$ python -q
>>> import numpy as np
>>> from numpy import linalg as LA
>>> np.set_printoptions(suppress=True, linewidth=200)
>>> f = np.array([3, 0, 4])
>>> data = f[np.abs(np.subtract.outer(np.arange(3), np.arange(3)))]
>>> data
array([[3, 0, 4],
       [0, 3, 0],
       [4, 0, 3]])
>>> # equal to its transpose
>>> B = data / LA.norm(data, axis=1, keepdims=True)
>>> gram = B @ B.T
>>> (gram - 2 * np.eye(3)).round(6).argmax(axis=1)
array([2, 0, 0])
>>> np.degrees(np.arccos(np.clip(gram[2, 1], -1, 1)))
np.float64(90.0)
>>> gram[2]
array([0.96, 0.  , 1.  ])
>>> (np.abs(gram) > 0.9).astype(int)
array([[1, 0, 1],
       [0, 1, 0],
       [1, 0, 1]])
>>> x0 = np.array([3, 2, 1])
>>> y = data @ x0
>>> y
array([13,  6, 15])
>>> np.round(LA.solve(data, y + data[:, 2]), 3)
array([3., 2., 2.])
>>> np.round(LA.solve(data, 2 * y), 3)
array([6., 4., 2.])
>>> X = np.loadtxt("run1.csv", delimiter=",")
>>> X
array([[ 0.4  ,  0.233,  0.   ],
       [-0.3  , -2.4  , -1.   ],
       [ 0.3  , -2.75 , -1.1  ],
       [ 0.   , -6.422, -2.2  ],
       [ 0.   , -1.712, -0.7  ],
       [-0.1  ,  2.589,  0.9  ],
       [ 0.6  , -5.092, -1.7  ],
       [ 0.3  ,  0.146,  0.1  ],
       [ 0.6  ,  3.486,  1.2  ],
       [-1.   ,  1.535,  0.5  ],
       [-0.2  ,  1.733,  0.6  ],
       [ 0.6  , -1.023, -0.4  ],
       [ 2.1  ,  0.648,  0.3  ],
       [ 0.4  ,  0.354,  0.3  ],
       [-0.6  ,  4.613,  1.6  ],
       [-1.7  ,  3.175,  1.2  ],
       [-0.6  ,  4.785,  1.5  ],
       [ 1.3  , -1.043, -0.4  ],
       [-1.8  , -4.352, -1.4  ],
       [-1.3  , -1.017, -0.1  ],
       [ 1.   ,  1.791,  0.6  ],
       [-1.3  ,  3.262,  0.9  ],
       [-0.4  ,  3.759,  1.1  ],
       [-0.7  ,  0.054, -0.2  ],
       [ 0.   ,  0.554,  0.2  ]])
>>> Xc = (X - X.mean(axis=0)) / X.std(axis=0)
>>> np.argwhere(np.abs(Xc) > 2)
array([[ 3,  1],
       [ 3,  2],
       [12,  0]])
>>> beta = LA.lstsq(np.delete(Xc, 1, axis=1), Xc[:, 1])[0]
>>> round(float(1 - np.var(Xc[:, 1] - np.delete(Xc, 1, axis=1) @ beta)), 3)
0.986
>>> beta.round(3)
array([-0.001,  0.993])
>>> mat = np.array([[1, -2, 1], [-2, 4, -2], [1, -2, 1]])
>>> mat
array([[ 1, -2,  1],
       [-2,  4, -2],
       [ 1, -2,  1]])
>>> # equal to its transpose
>>> x0 = np.array([2, 2, 0])
>>> data @ (2 * x0)
array([12, 12, 16])
>>> data @ x0
array([6, 6, 8])
>>> np.sign((data @ x0).round(6))
array([1, 1, 1])
>>> ev, V = LA.eigh(mat)
>>> x0 = np.array([1, 0, 1])
>>> np.round(V * np.abs(ev) @ V.T, 3)
array([[ 1., -2.,  1.],
       [-2.,  4., -2.],
       [ 1., -2.,  1.]])
>>> x0 @ mat @ x0
np.int64(4)
>>> np.round(V * np.maximum(ev, 0) @ V.T, 3)
array([[ 1., -2.,  1.],
       [-2.,  4., -2.],
       [ 1., -2.,  1.]])
>>> q, R = LA.qr(X)
>>> np.round(np.abs(np.diag(R)), 3)
array([ 4.55 , 14.444,  0.591])
>>> q.shape, R.shape
((25, 3), (3, 3))
>>> np.round(np.trace(q @ q.T), 3)
np.float64(3.0)
>>> np.round(q @ R, 3) + 0
array([[ 0.4  ,  0.233,  0.   ],
       [-0.3  , -2.4  , -1.   ],
       [ 0.3  , -2.75 , -1.1  ],
       [ 0.   , -6.422, -2.2  ],
       [ 0.   , -1.712, -0.7  ],
       [-0.1  ,  2.589,  0.9  ],
       [ 0.6  , -5.092, -1.7  ],
       [ 0.3  ,  0.146,  0.1  ],
       [ 0.6  ,  3.486,  1.2  ],
       [-1.   ,  1.535,  0.5  ],
       [-0.2  ,  1.733,  0.6  ],
       [ 0.6  , -1.023, -0.4  ],
       [ 2.1  ,  0.648,  0.3  ],
       [ 0.4  ,  0.354,  0.3  ],
       [-0.6  ,  4.613,  1.6  ],
       [-1.7  ,  3.175,  1.2  ],
       [-0.6  ,  4.785,  1.5  ],
       [ 1.3  , -1.043, -0.4  ],
       [-1.8  , -4.352, -1.4  ],
       [-1.3  , -1.017, -0.1  ],
       [ 1.   ,  1.791,  0.6  ],
       [-1.3  ,  3.262,  0.9  ],
       [-0.4  ,  3.759,  1.1  ],
       [-0.7  ,  0.054, -0.2  ],
       [ 0.   ,  0.554,  0.2  ]])
>>> def softmax(z):
...     e = np.exp(z - z.max(axis=-1, keepdims=True))
...     return e / e.sum(axis=-1, keepdims=True)
... 
>>> np.round(softmax(mat).sum(axis=1), 3)
array([1., 1., 1.])
>>> S = mat @ mat.T / np.sqrt(3)
>>> np.round(softmax(S + np.triu(np.full(S.shape, -np.inf), 1)), 3) + 0
array([[1. , 0. , 0. ],
       [0. , 1. , 0. ],
       [0.5, 0. , 0.5]])
>>> softmax(S).round(6).argmax(axis=1)
array([0, 1, 0])
>>> np.round(softmax(S)[2] @ mat, 3)
array([ 1., -2.,  1.])
